% ipython --no-banner

In [1]: import numpy as np

In [2]: np.set_printoptions(precision=1, suppress=True, linewidth=200, sign=" ")

In [3]: F = np.loadtxt("out11.csv", delimiter=",")

In [4]: F
Out[4]: 
array([[  0.,  12.,   0.,   0.,  -9.],
       [  0.,   4.,   0.,   0.,  -3.],
       [  0.,   0.,   0.,   0.,   0.],
       [  0.,   0.,   0.,   0.,   0.],
       [  0., -12.,   0.,   0.,   9.],
       [  0.,  -8.,   0.,   0.,   6.],
       [  0.,   0.,   0.,   0.,   0.],
       [  0.,   8.,   0.,   0.,  -6.]])

In [5]: rank = np.linalg.matrix_rank(F)

In [6]: print(rank)
1

In [7]: ns = np.linalg.svd(F)[2][rank:].T

In [8]: [int(np.linalg.matrix_rank(np.delete(F, i, axis=0))) for i in range(8)]
Out[8]: [1, 1, 1, 1, 1, 1, 1, 1]

In [9]: [int(np.linalg.matrix_rank(F[:i])) for i in range(1, len(F) + 1)]
Out[9]: [1, 1, 1, 1, 1, 1, 1, 1]

In [10]: ns @ ns.T
Out[10]: 
array([[ 1. ,  0. ,  0. ,  0. ,  0. ],
       [ 0. ,  0.4,  0. ,  0. ,  0.5],
       [ 0. ,  0. ,  1. ,  0. ,  0. ],
       [ 0. ,  0. ,  0. ,  1. ,  0. ],
       [ 0. ,  0.5,  0. ,  0. ,  0.6]])

In [11]: U, sigma, Vt = np.linalg.svd(F)

In [12]: sigma.round(1) + 0
Out[12]: array([ 26.,   0.,   0.,   0.,   0.])

In [13]: np.argmax(sigma[:-1] / (sigma[1:] + 1e-6)) + 1
Out[13]: np.int64(1)

In [14]: Y = U[:, :1] @ np.diag(sigma[:1]) @ Vt[:1]

In [15]: np.linalg.matrix_rank(Y)
Out[15]: np.int64(1)

In [16]: U, sigma, Vt = np.linalg.svd(F)

In [17]: vecs = Vt[:(sigma > 1e-8).sum()]

In [18]: rng = np.random.default_rng(46899)

In [19]: vec = F[4] + -1 * F[5] + rng.integers(2) * np.eye(5)[0]

In [20]: print(vec)
[ 1. -4.  0.  0.  3.]

In [21]: np.linalg.matrix_rank(np.vstack([F, vec]))
Out[21]: np.int64(2)

In [22]: print(np.allclose(vecs.T @ vecs @ vec, vec))
False

In [23]: vecs.T @ vecs
Out[23]: 
array([[ 0. ,  0. ,  0. ,  0. ,  0. ],
       [ 0. ,  0.6,  0. ,  0. , -0.5],
       [ 0. ,  0. ,  0. ,  0. ,  0. ],
       [ 0. ,  0. ,  0. ,  0. ,  0. ],
       [ 0. , -0.5,  0. ,  0. ,  0.4]])

In [24]: Y = np.array([[-2, 2, 0], [0, 2, 0], [0, -2, 2], [-1, -1, -1], [-2, 1, 2]])

In [25]: Y.T @ F.T
Out[25]: 
array([[ 18.,   6.,   0.,   0., -18., -12.,   0.,  12.],
       [ 15.,   5.,   0.,   0., -15., -10.,   0.,  10.],
       [-18.,  -6.,   0.,   0.,  18.,  12.,   0., -12.]])

In [26]: print(np.einsum("ij,ij->i", F, F))
[ 225.   25.    0.    0.  225.  100.    0.  100.]

In [27]: F @ Y
Out[27]: 
array([[ 18.,  15., -18.],
       [  6.,   5.,  -6.],
       [  0.,   0.,   0.],
       [  0.,   0.,   0.],
       [-18., -15.,  18.],
       [-12., -10.,  12.],
       [  0.,   0.,   0.],
       [ 12.,  10., -12.]])

In [28]: np.linalg.matrix_rank(np.vstack([F, Y.T]))
Out[28]: np.int64(4)

In [29]: Y @ F
Traceback (most recent call last):
  Cell In[29], line 1
    Y @ F
ValueError: matmul: Input operand 1 has a mismatch in its core dimension 0, with gufunc signature (n?,k),(k,m?)->(n?,m?) (size 8 is different from 3)


In [30]: np.einsum("ik,kj->ij", F, Y)
Out[30]: 
array([[ 18.,  15., -18.],
       [  6.,   5.,  -6.],
       [  0.,   0.,   0.],
       [  0.,   0.,   0.],
       [-18., -15.,  18.],
       [-12., -10.,  12.],
       [  0.,   0.,   0.],
       [ 12.,  10., -12.]])

In [31]: np.einsum("ij->j", F)
Out[31]: array([ 0.,  4.,  0.,  0., -3.])

In [32]: np.vstack([F, Y.T]).shape
Out[32]: (11, 5)

In [33]: X = np.load("data.npy")

In [34]: X
Out[34]: 
array([[15,  3],
       [ 2, -6]])

In [35]: vec = np.array([1, -1])

In [36]: h1 = np.maximum(X @ vec, 0)

In [37]: np.flatnonzero(h1 > 1e-9)
Out[37]: array([ 0,  1])

In [38]: np.maximum(X @ (3 * vec), 0)
Out[38]: array([ 36,  24])

In [39]: np.tanh(X @ vec)
Out[39]: array([ 1.,  1.])

In [40]: h1
Out[40]: array([ 12,   8])

In [41]: X.T @ h1
Out[41]: array([196, -12])

In [42]: Y = X + rng.integers(-2, 3, (2, 1)) @ rng.integers(-2, 3, (1, 2))

In [43]: Y
Out[43]: 
array([[15,  3],
       [ 2, -7]])

In [44]: np.linalg.svd(Y - X, compute_uv=False)
Out[44]: array([ 1.,  0.])

In [45]: Y - X
Out[45]: 
array([[ 0,  0],
       [ 0, -1]])

In [46]: np.abs(Y - X).sum(axis=1)
Out[46]: array([ 0,  1])
